$ python3 -q
>>> import numpy as np
>>> np.set_printoptions(precision=3, suppress=True, linewidth=160, legacy="1.25")
>>> F = np.load("out12.npy")
>>> F
array([[ 12,   0, -12,   6,  12,   6,   6,  -6,  12,   6,  -6,   0,  -6,   6],
       [ 14,   0, -14,   7,  14,   7,   7,  -7,  14,   7,  -7,   0,  -7,   7],
       [  6,   0,  -6,   3,   6,   3,   3,  -3,   6,   3,  -3,   0,  -3,   3],
       [ 18,   0, -18,   9,  18,   9,   9,  -9,  18,   9,  -9,   0,  -9,   9],
       [ 14,   0, -14,   7,  14,   7,   7,  -7,  14,   7,  -7,   0,  -7,   7],
       [  0,   0,   0,   0,   0,   0,   0,   0,   0,   0,   0,   0,   0,   0],
       [  0,   0,   0,   0,   0,   0,   0,   0,   0,   0,   0,   0,   0,   0],
       [  2,   0,  -2,   1,   2,   1,   1,  -1,   2,   1,  -1,   0,  -1,   1],
       [  0,   0,   0,   0,   0,   0,   0,   0,   0,   0,   0,   0,   0,   0],
       [ 10,   0, -10,   5,  10,   5,   5,  -5,  10,   5,  -5,   0,  -5,   5],
       [ 12,   0, -12,   6,  12,   6,   6,  -6,  12,   6,  -6,   0,  -6,   6],
       [ 10,   0, -10,   5,  10,   5,   5,  -5,  10,   5,  -5,   0,  -5,   5],
       [  6,   0,  -6,   3,   6,   3,   3,  -3,   6,   3,  -3,   0,  -3,   3]])
>>> # rows 1 and 4 are equal
>>> left, sigma, Vt = np.linalg.svd(F)
>>> V = Vt[:(sigma > 1e-8).sum()]
>>> rng = np.random.default_rng(428119)
>>> x0 = F[1] + -1 * F[10] + rng.integers(2) * np.eye(14)[10]
>>> print(x0)
[ 2.  0. -2.  1.  2.  1.  1. -1.  2.  1.  0.  0. -1.  1.]
>>> print(np.diag(V.T @ V))
[0.167 0.    0.167 0.042 0.167 0.042 0.042 0.042 0.167 0.042 0.042 0.    0.042 0.042]
